$ ipython --no-banner

In [1]: import numpy as np

In [2]: np.set_printoptions(suppress=True, linewidth=100)

In [3]: X = np.loadtxt("layer9.csv", delimiter=",")

In [4]: X
Out[4]: 
array([[23.,  8.,  1.,  3.,  5.,  6.,  0.],
       [ 3., 22.,  0.,  1.,  7.,  1.,  2.],
       [ 5.,  8., 48.,  3.,  0.,  6.,  2.],
       [ 7.,  2.,  6., 28.,  5.,  0.,  4.],
       [ 2.,  6.,  7.,  1., 27.,  2.,  6.],
       [ 5.,  8.,  5.,  7.,  7., 22.,  2.],
       [ 9.,  8.,  5.,  6.,  2.,  1.,  3.]])

In [5]: x = np.array([6, 9, 5, 2, 3, 5, 2])

In [6]: y = X @ x

In [7]: y
Out[7]: array([266., 248., 382., 169., 206., 276., 180.])

In [8]: np.round(np.linalg.solve(X.T, X[2]), 3) + 0
Out[8]: array([0., 0., 1., 0., 0., 0., 0.])

In [9]: np.round(np.linalg.solve(X, X[:, 0]), 3) + 0
Out[9]: array([1., 0., 0., 0., 0., 0., 0.])

In [10]: rng = np.random.default_rng(75552)

In [11]: Y = X + rng.integers(-2, 3, (7, 6)) @ rng.integers(-2, 3, (6, 7))

In [12]: Y
Out[12]: 
array([[26.,  1., -2.,  3.,  0.,  5.,  1.],
       [-6., 16., -1., -9., 17.,  4., -6.],
       [ 4.,  9., 45.,  0.,  4.,  9.,  9.],
       [11.,  0.,  4., 26., -1.,  2., 10.],
       [ 5., 13.,  8.,  5., 22.,  3., 14.],
       [ 8.,  0.,  4.,  4.,  2., 23.,  2.],
       [12., 15.,  7., 12.,  6., -1.,  6.]])

In [13]: np.round(np.linalg.svd(Y - X, compute_uv=False), 3) + 0
Out[13]: array([24.544, 17.848, 11.34 ,  5.208,  2.544,  0.935,  0.   ])

In [14]: Y - X
Out[14]: 
array([[  3.,  -7.,  -3.,   0.,  -5.,  -1.,   1.],
       [ -9.,  -6.,  -1., -10.,  10.,   3.,  -8.],
       [ -1.,   1.,  -3.,  -3.,   4.,   3.,   7.],
       [  4.,  -2.,  -2.,  -2.,  -6.,   2.,   6.],
       [  3.,   7.,   1.,   4.,  -5.,   1.,   8.],
       [  3.,  -8.,  -1.,  -3.,  -5.,   1.,   0.],
       [  3.,   7.,   2.,   6.,   4.,  -2.,   3.]])

In [15]: np.linalg.matrix_rank(Y - X, tol=1e-8)
Out[15]: np.int64(6)

In [16]: np.abs(Y - X).sum(axis=1)
Out[16]: array([20., 47., 22., 24., 29., 21., 27.])

In [17]: np.round(np.abs(np.linalg.eigvals(Y)).max(), 3)
Out[17]: np.float64(53.081)

In [18]: np.trace(Y)
Out[18]: np.float64(164.0)

In [19]: np.round(np.sort(np.abs(np.linalg.eigvals(Y))), 3)
Out[19]: array([ 6.886,  6.886, 19.679, 19.679, 31.196, 35.561, 53.081])

In [20]: Y @ Y
Out[20]: 
array([[ 747.,   39., -104.,  179.,   22.,  236.,   48.],
       [-310.,  372.,   25., -367.,  623.,  156.,    9.],
       [ 430.,  740., 2139.,   95.,  493.,  671.,  483.],
       [ 719.,  184.,  332.,  832.,   32.,  176.,  357.],
       [ 441.,  781.,  643.,  318.,  822.,  280.,  447.],
       [ 486.,  100.,  302.,  254.,  114.,  617.,  170.],
       [ 476.,  483.,  410.,  311.,  437.,  196.,  223.]])

In [21]: assert Y == Y.T
---------------------------------------------------------------------------
ValueError                                Traceback (most recent call last)
Cell In[21], line 1
----> 1 assert Y == Y.T

ValueError: The truth value of an array with more than one element is ambiguous. Use a.any() or a.all()

In [22]: (Y + Y.T) / 2
Out[22]: 
array([[26. , -2.5,  1. ,  7. ,  2.5,  6.5,  6.5],
       [-2.5, 16. ,  4. , -4.5, 15. ,  2. ,  4.5],
       [ 1. ,  4. , 45. ,  2. ,  6. ,  6.5,  8. ],
       [ 7. , -4.5,  2. , 26. ,  2. ,  3. , 11. ],
       [ 2.5, 15. ,  6. ,  2. , 22. ,  2.5, 10. ],
       [ 6.5,  2. ,  6.5,  3. ,  2.5, 23. ,  0.5],
       [ 6.5,  4.5,  8. , 11. , 10. ,  0.5,  6. ]])

In [23]: np.allclose(Y, Y.T)
Out[23]: False

In [24]: (Y - Y.T) / 2
Out[24]: 
array([[  0. ,   3.5,  -3. ,  -4. ,  -2.5,  -1.5,  -5.5],
       [ -3.5,   0. ,  -5. ,  -4.5,   2. ,   2. , -10.5],
       [  3. ,   5. ,   0. ,  -2. ,  -2. ,   2.5,   1. ],
       [  4. ,   4.5,   2. ,   0. ,  -3. ,  -1. ,  -1. ],
       [  2.5,  -2. ,   2. ,   3. ,   0. ,   0.5,   4. ],
       [  1.5,  -2. ,  -2.5,   1. ,  -0.5,   0. ,   1.5],
       [  5.5,  10.5,  -1. ,   1. ,  -4. ,  -1.5,   0. ]])

In [25]: data = np.load("x.npy")

In [26]: data
Out[26]: 
array([[1.   , 0.7  , 0.49 , 0.343, 0.24 , 0.168, 0.118, 0.082, 0.058, 0.04 , 0.028],
       [0.7  , 1.   , 0.7  , 0.49 , 0.343, 0.24 , 0.168, 0.118, 0.082, 0.058, 0.04 ],
       [0.49 , 0.7  , 1.   , 0.7  , 0.49 , 0.343, 0.24 , 0.168, 0.118, 0.082, 0.058],
       [0.343, 0.49 , 0.7  , 1.   , 0.7  , 0.49 , 0.343, 0.24 , 0.168, 0.118, 0.082],
       [0.24 , 0.343, 0.49 , 0.7  , 1.   , 0.7  , 0.49 , 0.343, 0.24 , 0.168, 0.118],
       [0.168, 0.24 , 0.343, 0.49 , 0.7  , 1.   , 0.7  , 0.49 , 0.343, 0.24 , 0.168],
       [0.118, 0.168, 0.24 , 0.343, 0.49 , 0.7  , 1.   , 0.7  , 0.49 , 0.343, 0.24 ],
       [0.082, 0.118, 0.168, 0.24 , 0.343, 0.49 , 0.7  , 1.   , 0.7  , 0.49 , 0.343],
       [0.058, 0.082, 0.118, 0.168, 0.24 , 0.343, 0.49 , 0.7  , 1.   , 0.7  , 0.49 ],
       [0.04 , 0.058, 0.082, 0.118, 0.168, 0.24 , 0.343, 0.49 , 0.7  , 1.   , 0.7  ],
       [0.028, 0.04 , 0.058, 0.082, 0.118, 0.168, 0.24 , 0.343, 0.49 , 0.7  , 1.   ]])

In [27]: idx = rng.permutation(11)

In [28]: idx
Out[28]: array([10,  6,  8,  0,  2,  9,  5,  7,  4,  1,  3])

In [29]: Y = data[idx][:, idx]

In [30]: Y
Out[30]: 
array([[1.   , 0.24 , 0.49 , 0.028, 0.058, 0.7  , 0.168, 0.343, 0.118, 0.04 , 0.082],
       [0.24 , 1.   , 0.49 , 0.118, 0.24 , 0.343, 0.7  , 0.7  , 0.49 , 0.168, 0.343],
       [0.49 , 0.49 , 1.   , 0.058, 0.118, 0.7  , 0.343, 0.7  , 0.24 , 0.082, 0.168],
       [0.028, 0.118, 0.058, 1.   , 0.49 , 0.04 , 0.168, 0.082, 0.24 , 0.7  , 0.343],
       [0.058, 0.24 , 0.118, 0.49 , 1.   , 0.082, 0.343, 0.168, 0.49 , 0.7  , 0.7  ],
       [0.7  , 0.343, 0.7  , 0.04 , 0.082, 1.   , 0.24 , 0.49 , 0.168, 0.058, 0.118],
       [0.168, 0.7  , 0.343, 0.168, 0.343, 0.24 , 1.   , 0.49 , 0.7  , 0.24 , 0.49 ],
       [0.343, 0.7  , 0.7  , 0.082, 0.168, 0.49 , 0.49 , 1.   , 0.343, 0.118, 0.24 ],
       [0.118, 0.49 , 0.24 , 0.24 , 0.49 , 0.168, 0.7  , 0.343, 1.   , 0.343, 0.7  ],
       [0.04 , 0.168, 0.082, 0.7  , 0.7  , 0.058, 0.24 , 0.118, 0.343, 1.   , 0.49 ],
       [0.082, 0.343, 0.168, 0.343, 0.7  , 0.118, 0.49 , 0.24 , 0.7  , 0.49 , 1.   ]])

In [31]: round(np.linalg.det(Y), 3), round(np.linalg.det(data[idx]), 3)
Out[31]: (np.float64(0.001), np.float64(-0.001))

In [32]: np.trace(Y)
Out[32]: np.float64(11.0)

In [33]: np.allclose(Y, data)
Out[33]: False

In [34]: L = np.linalg.cholesky(data)

In [35]: np.linalg.eigvalsh(data).min() > 0
Out[35]: np.True_

In [36]: ev, vecs = np.linalg.eigh(data)

In [37]: np.abs(vecs[:, -1]).round(6).argmax()
Out[37]: np.int64(5)

In [38]: np.round(np.linalg.eigvalsh(data @ data), 3)
Out[38]: array([ 0.032,  0.036,  0.045,  0.059,  0.087,  0.145,  0.277,  0.634,  1.78 ,  6.032, 19.243])

In [39]: round(ev.sum(), 3), np.trace(data)
Out[39]: (np.float64(11.0), np.float64(11.0))

In [40]: np.round(np.linalg.eigvalsh(data + -1 * np.eye(11)), 3)
Out[40]: array([-0.82 , -0.81 , -0.789, -0.757, -0.705, -0.619, -0.473, -0.204,  0.334,  1.456,  3.387])

In [41]: np.round(np.linalg.svd(data, compute_uv=False), 3)
Out[41]: array([4.387, 2.456, 1.334, 0.796, 0.527, 0.381, 0.295, 0.243, 0.211, 0.19 , 0.18 ])

In [42]: np.round(vecs @ np.diag(ev) @ vecs.T, 3)
Out[42]: 
array([[1.   , 0.7  , 0.49 , 0.343, 0.24 , 0.168, 0.118, 0.082, 0.058, 0.04 , 0.028],
       [0.7  , 1.   , 0.7  , 0.49 , 0.343, 0.24 , 0.168, 0.118, 0.082, 0.058, 0.04 ],
       [0.49 , 0.7  , 1.   , 0.7  , 0.49 , 0.343, 0.24 , 0.168, 0.118, 0.082, 0.058],
       [0.343, 0.49 , 0.7  , 1.   , 0.7  , 0.49 , 0.343, 0.24 , 0.168, 0.118, 0.082],
       [0.24 , 0.343, 0.49 , 0.7  , 1.   , 0.7  , 0.49 , 0.343, 0.24 , 0.168, 0.118],
       [0.168, 0.24 , 0.343, 0.49 , 0.7  , 1.   , 0.7  , 0.49 , 0.343, 0.24 , 0.168],
       [0.118, 0.168, 0.24 , 0.343, 0.49 , 0.7  , 1.   , 0.7  , 0.49 , 0.343, 0.24 ],
       [0.082, 0.118, 0.168, 0.24 , 0.343, 0.49 , 0.7  , 1.   , 0.7  , 0.49 , 0.343],
       [0.058, 0.082, 0.118, 0.168, 0.24 , 0.343, 0.49 , 0.7  , 1.   , 0.7  , 0.49 ],
       [0.04 , 0.058, 0.082, 0.118, 0.168, 0.24 , 0.343, 0.49 , 0.7  , 1.   , 0.7  ],
       [0.028, 0.04 , 0.058, 0.082, 0.118, 0.168, 0.24 , 0.343, 0.49 , 0.7  , 1.   ]])
